$ python3 -q
>>> import numpy as np
>>> np.set_printoptions(precision=4, suppress=True, linewidth=100, sign=" ")
>>> A = np.load("layer3.npy")
>>> print(A)
[[ 0 -1  2  0]
 [ 0  0  0  2]
 [ 0  0  0  2]
 [ 0  0  0  0]]
>>> left, sigma, vt = np.linalg.svd(A)
>>> print(sigma)
[ 2.8284  2.2361  0.      0.    ]
>>> print(np.argmax(sigma[:-1] / (sigma[1:] + 1e-6)) + 1)
2
>>> M2 = left[:, :2] @ np.diag(sigma[:2]) @ vt[:2]
>>> print(np.round(np.linalg.norm(A - M2) / np.linalg.norm(A), 4))
0.0
>>> print(M2)
[[ 0. -1.  2.  0.]
 [ 0.  0.  0.  2.]
 [ 0.  0.  0.  2.]
 [ 0.  0.  0.  0.]]
>>> print(np.linalg.matrix_rank(A, rtol=0.05))
2
>>> print(np.linalg.matrix_rank(M2))
2
>>> print(np.prod(np.diag(A)), round(float(np.linalg.det(A)), 4))
0 0.0
>>> left, sigma = np.linalg.svd(A)
Traceback (most recent call last):
  File "<python-input-13>", line 1, in <module>
    left, sigma = np.linalg.svd(A)
    ^^^^^^^^^^^
ValueError: too many values to unpack (expected 2)
>>> left, sigma, vt = np.linalg.svd(A, full_matrices=False)
>>> print(round(np.sqrt((sigma ** 2).sum()), 4), round(float(np.linalg.norm(A)), 4))
3.6056 3.6056
>>> print((sigma > 1e-8).sum())
2
>>> print(sigma)
[ 2.8284  2.2361  0.      0.    ]
>>> print(np.cumsum(sigma ** 2) / np.sum(sigma ** 2))
[ 0.6154  1.      1.      1.    ]
>>> print(np.allclose(left * sigma @ vt, A))
True
>>> print(np.linalg.norm(A, axis=0))
[ 0.      1.      2.      2.8284]
>>> print(round(np.linalg.norm(A[0] - A[1]), 4))
3.0
>>> print(np.round(np.linalg.norm(A, 1), 4), np.round(np.linalg.norm(A, np.inf), 4))
4.0 3.0
>>> print(np.linalg.norm(A, axis=1))
[ 2.2361  2.      2.      0.    ]
>>> print(A[0] @ A[1])
0
>>> print(np.linalg.norm(A, axis=1).argmax())
0
>>> proj = np.triu(np.array([[0, 1, 0, 1], [3, 2, 3, 2], [3, 1, 3, 0], [1, 0, 2, 2]]), 1) + np.eye(4)
>>> M2 = proj @ A @ np.linalg.inv(proj)
>>> print(np.round(np.linalg.det(M2), 4))
0.0
>>> print(np.trace(M2), np.trace(A))
0.0 0
>>> print(M2)
[[ 0. -1.  5.  4.]
 [ 0.  0.  0.  8.]
 [ 0.  0.  0.  2.]
 [ 0.  0.  0.  0.]]
>>> M2 = np.array([[1, -1, -2, 0], [3, -1, 0, -2], [0, 1, 2, -3], [2, 1, -3, -2]])
>>> X = np.triu(M2)
>>> print(X)
[[ 1 -1 -2  0]
 [ 0 -1  0 -2]
 [ 0  0  2 -3]
 [ 0  0  0 -2]]
>>> M2 = np.linalg.inv(X)
>>> print(np.linalg.inv(M2))
[[ 1. -1. -2.  0.]
 [-0. -1. -0. -2.]
 [ 0.  0.  2. -3.]
 [-0. -0. -0. -2.]]
>>> print(X @ M2)
[[ 1.  0.  0.  0.]
 [ 0.  1.  0.  0.]
 [ 0.  0.  1.  0.]
 [ 0.  0.  0.  1.]]
>>> print(round(np.linalg.slogdet(X)[0], 4))
1.0
>>> print(np.linalg.det(X) * M2)
[[ 4. -4.  4. -2.]
 [-0. -4. -0.  4.]
 [ 0.  0.  2. -3.]
 [-0. -0. -0. -2.]]
>>> print(round(float(np.linalg.cond(X)), 4))
8.4983
>>> ang = np.radians(120)
>>> r_ = np.eye(4)
>>> r_[1, 1] = r_[3, 3] = np.cos(ang)
>>> r_[1, 3], r_[3, 1] = -np.sin(ang), np.sin(ang)
>>> print(r_)
[[ 1.     0.     0.     0.   ]
 [ 0.    -0.5    0.    -0.866]
 [ 0.     0.     1.     0.   ]
 [ 0.     0.866  0.    -0.5  ]]
>>> M2 = X @ r_.T
>>> print(np.round(np.linalg.det(r_), 4), round(float(np.trace(r_)), 4))
1.0 1.0
>>> print(np.allclose(X @ X.T, M2 @ M2.T))
True
>>> print(M2)
[[ 1.      0.5    -2.     -0.866 ]
 [ 0.      2.2321  0.      0.134 ]
 [ 0.      2.5981  2.      1.5   ]
 [ 0.      1.7321  0.      1.    ]]
>>> print(np.linalg.svd(X, compute_uv=False), np.linalg.svd(M2, compute_uv=False))
[ 4.4813  2.6916  0.6289  0.5273] [ 4.4813  2.6916  0.6289  0.5273]
>>> rng = np.random.default_rng(93)
>>> idx = rng.integers(0, 2, 5)
>>> feats = (idx[:, None] == idx) * -3 + np.eye(5)
>>> print(feats)
[[-2. -3. -3. -3.  0.]
 [-3. -2. -3. -3.  0.]
 [-3. -3. -2. -3.  0.]
 [-3. -3. -3. -2.  0.]
 [ 0.  0.  0.  0. -2.]]
>>> print(np.round(np.linalg.det(feats), 4))
22.0
>>> print((np.linalg.matrix_power((feats != 0) + (feats.T != 0) + np.eye(5), 5) > 0).astype(int))
[[ 1  1  1  1  0]
 [ 1  1  1  1  0]
 [ 1  1  1  1  0]
 [ 1  1  1  1  0]
 [ 0  0  0  0  1]]
>>> print(np.sort(np.linalg.eigvals(feats).real))
[-11.  -2.   1.   1.   1.]
>>> print((feats != 0).astype(int))
[[ 1  1  1  1  0]
 [ 1  1  1  1  0]
 [ 1  1  1  1  0]
 [ 1  1  1  1  0]
 [ 0  0  0  0  1]]
>>> print(feats @ feats)
[[ 31.  30.  30.  30.   0.]
 [ 30.  31.  30.  30.   0.]
 [ 30.  30.  31.  30.   0.]
 [ 30.  30.  30.  31.   0.]
 [  0.   0.   0.   0.   4.]]
>>> rank = np.linalg.matrix_rank(A)
>>> print(rank)
2
>>> N = np.linalg.svd(A)[2][rank:].T
>>> print(N @ N.T)
[[ 1.   0.   0.   0. ]
 [ 0.   0.8  0.4  0. ]
 [ 0.   0.4  0.2  0. ]
 [ 0.   0.   0.   0. ]]
